In [1]: import numpy as np

In [2]: from numpy import linalg as LA

In [3]: np.set_printoptions(precision=2, suppress=True, linewidth=160, legacy="1.25")

In [4]: def rnd(a):
   ...:     return np.round(a, 2) + 0
   ...: 

In [5]: W0 = -2 * np.eye(3) + np.eye(3, k=1)

In [6]: W0
Out[6]: 
array([[-2.,  1.,  0.],
       [ 0., -2.,  1.],
       [ 0.,  0., -2.]])

In [7]: np.trace(W0)
Out[7]: -6.0

In [8]: W0 @ W0
Out[8]: 
array([[ 4., -4.,  1.],
       [ 0.,  4., -4.],
       [ 0.,  0.,  4.]])

In [9]: rnd(LA.det(W0))
Out[9]: -8.0

In [10]: np.allclose(W0 @ W0.T, W0.T @ W0)
Out[10]: False

In [11]: (W0 + W0.T) / 2
Out[11]: 
array([[-2. ,  0.5,  0. ],
       [ 0.5, -2. ,  0.5],
       [ 0. ,  0.5, -2. ]])

In [12]: print(rnd(np.abs(LA.eigvals(W0)).max()))
2.0

In [13]: M2 = np.array([[0, 2, 1], [-3, -2, -1], [-1, -2, 3]])

In [14]: C = np.array([[-2, 2, 0, 3, -2],
    ...:     [-3, 0, -2, 0, 1],
    ...:     [3, -3, -3, -1, -1],
    ...:     [2, 3, 1, 3, 0],
    ...:     [3, 0, -2, 3, 0]])

In [15]: m1 = np.block([[M2, np.array([[2, 3, 2, 2, 1], [1, 0, 2, 3, 1], [0, 1, 0, 0, 3]])], [np.zeros((5, 3)), C]])

In [16]: m1
Out[16]: 
array([[ 0.,  2.,  1.,  2.,  3.,  2.,  2.,  1.],
       [-3., -2., -1.,  1.,  0.,  2.,  3.,  1.],
       [-1., -2.,  3.,  0.,  1.,  0.,  0.,  3.],
       [ 0.,  0.,  0., -2.,  2.,  0.,  3., -2.],
       [ 0.,  0.,  0., -3.,  0., -2.,  0.,  1.],
       [ 0.,  0.,  0.,  3., -3., -3., -1., -1.],
       [ 0.,  0.,  0.,  2.,  3.,  1.,  3.,  0.],
       [ 0.,  0.,  0.,  3.,  0., -2.,  3.,  0.]])

In [17]: Q, r_ = LA.qr(m1)

In [18]: np.allclose(r_.T @ r_, m1.T @ m1)
Out[18]: True

In [19]: rnd(Q.T @ Q)
Out[19]: 
array([[1., 0., 0., 0., 0., 0., 0., 0.],
       [0., 1., 0., 0., 0., 0., 0., 0.],
       [0., 0., 1., 0., 0., 0., 0., 0.],
       [0., 0., 0., 1., 0., 0., 0., 0.],
       [0., 0., 0., 0., 1., 0., 0., 0.],
       [0., 0., 0., 0., 0., 1., 0., 0.],
       [0., 0., 0., 0., 0., 0., 1., 0.],
       [0., 0., 0., 0., 0., 0., 0., 1.]])

In [20]: np.trace(Q @ Q.T)
Out[20]: 8.0

In [21]: rnd(np.abs(np.diag(r_)))
Out[21]: array([3.16, 2.37, 3.21, 5.92, 4.54, 3.34, 1.52, 1.82])
